$ ipython --no-banner

In [1]: import numpy as np

In [2]: np.set_printoptions(precision=4, suppress=True, linewidth=200)

In [3]: arr = np.loadtxt("sample13.csv", delimiter=",")

In [4]: arr
Out[4]: 
array([[  8.,   5.,   0.,   1.],
       [-12.,  -8.,   0.,  -2.],
       [ 18.,  13.,   2.,   5.],
       [ -6.,  -3.,   0.,  -1.]])

In [5]: np.linalg.eigvals(arr)
Out[5]: array([ 2.,  2., -2., -1.])

In [6]: np.round(np.linalg.det(2 * arr), 4), np.round(np.linalg.det(arr), 4)
Out[6]: (np.float64(128.0), np.float64(8.0))

In [7]: round(np.log10(np.linalg.cond(arr)))
Out[7]: 2

In [8]: np.linalg.cond(arr) > 100
Out[8]: np.True_

In [9]: [round(float(x), 4) for x in np.linalg.svd(arr, compute_uv=False)[:3]]
Out[9]: [29.4157, 2.0475, 0.6993]

In [10]: np.argsort(-np.linalg.norm(arr, axis=0).round(6), kind="stable")[:3]
Out[10]: array([0, 1, 3])

In [11]: Uu, sig, Vh = np.linalg.svd(arr)

In [12]: sig
Out[12]: array([29.4157,  2.0475,  0.6993,  0.19  ])

In [13]: A2 = Uu[:, :1] @ np.diag(sig[:1]) @ Vh[:1]

In [14]: np.linalg.matrix_rank(A2)
Out[14]: np.int64(1)

In [15]: round(float(np.abs(arr - A2).max()), 4)
Out[15]: 0.8017

In [16]: mat = np.loadtxt("a.csv", delimiter=",")

In [17]: mat
Out[17]: 
array([[-0.9,  1.9,  0. ],
       [-1.1, -1.7,  0.3],
       [ 0.4, -0.1,  0.4],
       [ 0.3,  0. , -1.3]])

In [18]: P = mat @ np.linalg.solve(mat.T @ mat, mat.T)

In [19]: np.round(np.linalg.eigvalsh(P), 4) + 0
Out[19]: array([0., 1., 1., 1.])

In [20]: P
Out[20]: 
array([[ 0.9425, -0.0517, -0.2133, -0.0775],
       [-0.0517,  0.9535, -0.1918, -0.0697],
       [-0.2133, -0.1918,  0.2086, -0.2878],
       [-0.0775, -0.0697, -0.2878,  0.8954]])

In [21]: np.trace(P)
Out[21]: np.float64(3.0)

In [22]: np.allclose(P @ P, P)
Out[22]: True
